$ python -q
>>> import numpy as np
>>> import numpy.linalg as la
>>> np.set_printoptions(precision=1, suppress=True, linewidth=200, sign=" ")
>>> tidy = lambda a: np.round(a, 1) + 0
>>> A = np.load("run7.npy")
>>> print(tidy(A))
[[ 0.1  0.1  0.   0.1  0.1]
 [ 0.1  0.4  0.1  0.3  0.3]
 [ 0.   0.1  0.   0.1  0.1]
 [ 0.1  0.3  0.1  0.2  0.3]
 [ 0.1  0.3  0.1  0.3  0.3]]
>>> # equal to its transpose
>>> r = la.matrix_rank(A)
>>> print(r)
1
>>> null = la.svd(A)[2][r:].T
>>> print([int(la.matrix_rank(A[:i])) for i in range(1, len(A) + 1)])
[1, 1, 1, 1, 1]
>>> print(np.allclose(A @ null, 0))
True
>>> print(la.matrix_rank(A.T @ A), la.matrix_rank(A @ A.T))
1 1
>>> print(tidy(A @ null))
[[ 0.  0.  0.  0.]
 [ 0.  0.  0.  0.]
 [ 0.  0.  0.  0.]
 [ 0.  0.  0.  0.]
 [ 0.  0.  0.  0.]]
>>> rng = np.random.default_rng(986770)
>>> M2 = A + rng.integers(-2, 3, (5, 1)) @ rng.integers(-2, 3, (1, 5))
>>> print(tidy(M2))
[[-3.9 -3.9  4.   4.1  0.1]
 [ 4.1  4.4 -3.9 -3.7  0.3]
 [ 0.   0.1  0.   0.1  0.1]
 [-3.9 -3.7  4.1  4.2  0.3]
 [ 0.1  0.3  0.1  0.3  0.3]]
>>> print(np.abs(M2 - A).sum(axis=1))
[ 16.  16.   0.  16.   0.]
>>> print(tidy(M2 - A))
[[-4. -4.  4.  4.  0.]
 [ 4.  4. -4. -4.  0.]
 [ 0.  0.  0.  0.  0.]
 [-4. -4.  4.  4.  0.]
 [ 0.  0.  0.  0.  0.]]
>>> U, sig, VT = la.svd(A)
>>> evecs = VT[:(sig > 1e-8).sum()]
>>> x0 = A[2] + -2 * A[0] + rng.integers(2) * np.eye(5)[0]
>>> print(tidy(x0))
[ 0.9 -0.2  0.  -0.1 -0.2]
>>> print(np.allclose(evecs.T @ evecs @ x0, x0))
False
>>> print(tidy(np.diag(evecs.T @ evecs)))
[ 0.1  0.4  0.   0.2  0.3]
>>> print(la.matrix_rank(np.vstack([A, x0])))
2
>>> print(tidy(evecs.T @ evecs))
[[ 0.1  0.1  0.   0.1  0.1]
 [ 0.1  0.4  0.1  0.3  0.3]
 [ 0.   0.1  0.   0.1  0.1]
 [ 0.1  0.3  0.1  0.2  0.3]
 [ 0.1  0.3  0.1  0.3  0.3]]
>>> print([round(float(x), 1) for x in la.svd(A, compute_uv=False)[:3]])
[1.0, 0.0, 0.0]
>>> print(tidy(la.norm(A, 2) / la.norm(A)))
1.0
>>> print(np.argsort(-la.norm(A, axis=0).round(6), kind="stable")[:3])
[ 1  4  3]
>>> K = np.load("sample14.npy")
>>> print(K)
[[ 0  0  0  0  0  0  0  0  0  0]
 [ 0  0  0  0  0  0  0  0 -2  0]
 [ 0  0  0  0  0  0 -3  0  0  0]
 [ 0 -2  0  0  0  0  0  0  0  0]
 [ 0  0  0  0  0  0  0  0  0 -1]
 [ 0  0  0  0  0  0  0 -1  0  0]
 [ 0  0  0  0  1  0  0  0  0  0]
 [ 0  0  0  0  0 -2  0  0  0  0]
 [ 0  0  3  0  0  0  0  0  0  0]
 [ 4  0  0  0  0  0  0  0  0  0]]
>>> # 2 groups of indices that never mix
>>> print(tidy(la.norm(K, 2) / la.norm(K)))
0.6
>>> print([round(float(x), 1) for x in la.svd(K, compute_uv=False)[:3]])
[4.0, 3.0, 3.0]
>>> print(np.argsort(-la.norm(K, axis=0).round(6), kind="stable")[:3])
[ 0  2  6]
>>> print(la.cond(K) > 100)
True
>>> r = la.matrix_rank(K)
>>> print(r)
9
>>> null = la.svd(K)[2][r:].T
>>> print([int(la.matrix_rank(K[:i])) for i in range(1, len(K) + 1)])
[0, 1, 2, 3, 4, 5, 6, 7, 8, 9]
>>> print(null @ null.T)
[[ 0.  0.  0.  0.  0.  0.  0.  0.  0.  0.]
 [ 0.  0.  0.  0.  0.  0.  0.  0.  0.  0.]
 [ 0.  0.  0.  0.  0.  0.  0.  0.  0.  0.]
 [ 0.  0.  0.  1.  0.  0.  0.  0.  0.  0.]
 [ 0.  0.  0.  0.  0.  0.  0.  0.  0.  0.]
 [ 0.  0.  0.  0.  0.  0.  0.  0.  0.  0.]
 [ 0.  0.  0.  0.  0.  0.  0.  0.  0.  0.]
 [ 0.  0.  0.  0.  0.  0.  0.  0.  0.  0.]
 [ 0.  0.  0.  0.  0.  0.  0.  0.  0.  0.]
 [ 0.  0.  0.  0.  0.  0.  0.  0.  0.  0.]]
>>> print(null.shape)
(10, 1)
>>> print(la.matrix_rank(K.T @ K), la.matrix_rank(K @ K.T))
9 9
>>> print(K @ null)
[[ 0.]
 [ 0.]
 [ 0.]
 [ 0.]
 [ 0.]
 [ 0.]
 [ 0.]
 [ 0.]
 [ 0.]
 [ 0.]]
>>> print(np.allclose(K @ null, 0))
True
>>> idx = rng.permutation(5)
>>> print(idx)
[ 0  3  2  1  4]
>>> M2 = A[idx][:, idx]
>>> print(tidy(np.diag(M2)))
[ 0.1  0.2  0.   0.4  0.3]
>>> print(tidy(M2))
[[ 0.1  0.1  0.   0.1  0.1]
 [ 0.1  0.2  0.1  0.3  0.3]
 [ 0.   0.1  0.   0.1  0.1]
 [ 0.1  0.3  0.1  0.4  0.3]
 [ 0.1  0.3  0.1  0.3  0.3]]
>>> print(np.allclose(M2, A))
False
>>> print(tidy(np.sort(np.abs(la.eigvals(M2)))))
[ 0.  0.  0.  0.  1.]
>>> print(tidy(la.det(M2)), tidy(la.det(A[idx])))
0.0 0.0
>>> x0 = np.array([9, 4, 4, 5, 7, 7, 4, 8, 6, 9])
>>> print(K @ (2 * x0))
[  0 -24 -24 -16 -18 -16  14 -28  24  72]
>>> print((K * x0).sum(axis=1))
[  0 -12 -12  -8  -9  -8   7 -14  12  36]
>>> print(np.sign((K @ x0).round(6)))
[ 0 -1 -1 -1 -1 -1  1 -1  1  1]
>>> print(la.norm(K @ x0) <= la.norm(K, 2) * la.norm(x0) + 1e-9)
True
>>> print(tidy(la.det(K)))
0.0
>>> print((K != 0).astype(int))
[[ 0  0  0  0  0  0  0  0  0  0]
 [ 0  0  0  0  0  0  0  0  1  0]
 [ 0  0  0  0  0  0  1  0  0  0]
 [ 0  1  0  0  0  0  0  0  0  0]
 [ 0  0  0  0  0  0  0  0  0  1]
 [ 0  0  0  0  0  0  0  1  0  0]
 [ 0  0  0  0  1  0  0  0  0  0]
 [ 0  0  0  0  0  1  0  0  0  0]
 [ 0  0  1  0  0  0  0  0  0  0]
 [ 1  0  0  0  0  0  0  0  0  0]]
>>> print(tidy(np.sort(la.eigvals(K).real)))
[-1.4  0.   0.   0.   0.   0.   0.   0.   0.   1.4]
>>> M = np.load("block18.npy")
>>> print(M)
[[-2 -2  2 -4  0  0  4 -4]
 [-4 -4  4 -8  0  0  8 -8]
 [ 4  4 -4  8  0  0 -8  8]
 [ 2  2 -2  4  0  0 -4  4]
 [ 2  2 -2  4  0  0 -4  4]
 [-4 -4  4 -8  0  0  8 -8]
 [ 0  0  0  0  0  0  0  0]]
>>> # rows and columns are dependent
>>> U, sig, VT = la.svd(M)
>>> evecs = VT[:(sig > 1e-8).sum()]
>>> x0 = M[4] + -1 * M[5] + rng.integers(2) * np.eye(8)[1]
>>> print(x0)
[  6.   7.  -6.  12.   0.   0. -12.  12.]
>>> print(la.matrix_rank(np.vstack([M, x0])))
2
>>> print(np.allclose(evecs.T @ evecs @ x0, x0))
False
>>> print(tidy(evecs.T @ evecs))
[[ 0.1  0.1 -0.1  0.1  0.   0.  -0.1  0.1]
 [ 0.1  0.1 -0.1  0.1  0.   0.  -0.1  0.1]
 [-0.1 -0.1  0.1 -0.1  0.   0.   0.1 -0.1]
 [ 0.1  0.1 -0.1  0.3  0.   0.  -0.3  0.3]
 [ 0.   0.   0.   0.   0.   0.   0.   0. ]
 [ 0.   0.   0.   0.   0.   0.   0.   0. ]
 [-0.1 -0.1  0.1 -0.3  0.   0.   0.3 -0.3]
 [ 0.1  0.1 -0.1  0.3  0.   0.  -0.3  0.3]]
>>> print(tidy(np.diag(evecs.T @ evecs)))
[ 0.1  0.1  0.1  0.3  0.   0.   0.3  0.3]
>>> r0 = np.array([2, 8])
>>> print(np.array([np.convolve(row, r0, "same") for row in M]))
[[ -4 -20 -12   8 -32   0   8  24]
 [ -8 -40 -24  16 -64   0  16  48]
 [  8  40  24 -16  64   0 -16 -48]
 [  4  20  12  -8  32   0  -8 -24]
 [  4  20  12  -8  32   0  -8 -24]
 [ -8 -40 -24  16 -64   0  16  48]
 [  0   0   0   0   0   0   0   0]]
>>> print(np.polyval(r0, M[2]))
[16 16  0 24  8  8 -8 24]
>>> print(np.correlate(M[2], M[3], "full"))
[ 16   0 -32  48 -16   8 -48 120 -48   8 -16  48 -32   0  16]
>>> print(la.lstsq(M[:-1].T, M[-1])[2])
1
>>> print(np.unique(M.round(6), axis=0).shape)
(5, 8)
>>> W1 = np.array([[1, 0], [1, 2], [2, 1], [1, 2], [0, 2], [2, 1], [0, 0], [2, 1]])
>>> b = np.array([1, -1])
>>> hid = np.maximum(M @ W1 + b, 0)
>>> print(hid)
[[  0   0]
 [  0   0]
 [ 25  27]
 [ 13  13]
 [ 13  13]
 [  0   0]
 [  1   0]]
>>> cent = np.array([[-1, 2, 2], [5, -1, 3]])
>>> print((hid @ cent).round(6).argmax(axis=1))
[ 0  0  2  2  2  0  1]
>>> print(hid @ cent)
[[  0   0   0]
 [  0   0   0]
 [110  23 131]
 [ 52  13  65]
 [ 52  13  65]
 [  0   0   0]
 [ -1   2   2]]
>>> cov = M.T @ M
>>> print(tidy(la.svd(M, compute_uv=False) ** 2))
[ 900.    0.    0.    0.    0.    0.    0.]
>>> print(cov)
[[  60   60  -60  120    0    0 -120  120]
 [  60   60  -60  120    0    0 -120  120]
 [ -60  -60   60 -120    0    0  120 -120]
 [ 120  120 -120  240    0    0 -240  240]
 [   0    0    0    0    0    0    0    0]
 [   0    0    0    0    0    0    0    0]
 [-120 -120  120 -240    0    0  240 -240]
 [ 120  120 -120  240    0    0 -240  240]]
>>> print(la.matrix_rank(cov))
1
>>> print(tidy(la.eigvalsh(cov)[::-1]))
[ 900.    0.    0.    0.    0.    0.    0.    0.]
>>> arr = np.load("dump.npy")
>>> print(arr)
[[ 12   4   6   9  11]
 [  4  10   3  11   4]
 [  6   3   6   6   4]
 [  9  11   6  24   8]
 [ 11   4   4   8  11]]
>>> print(np.kron(np.eye(2, dtype=int), arr))
[[ 12   4   6   9  11   0   0   0   0   0]
 [  4  10   3  11   4   0   0   0   0   0]
 [  6   3   6   6   4   0   0   0   0   0]
 [  9  11   6  24   8   0   0   0   0   0]
 [ 11   4   4   8  11   0   0   0   0   0]
 [  0   0   0   0   0  12   4   6   9  11]
 [  0   0   0   0   0   4  10   3  11   4]
 [  0   0   0   0   0   6   3   6   6   4]
 [  0   0   0   0   0   9  11   6  24   8]
 [  0   0   0   0   0  11   4   4   8  11]]
>>> print(tidy(la.det(arr.T)))
225.0
>>> print(tidy(la.det(2 * arr)), tidy(la.det(arr)))
7200.0 225.0
>>> print(np.einsum("ii->", arr))
63
>>> print(tidy(la.eigvals(arr).sum().real))
63.0
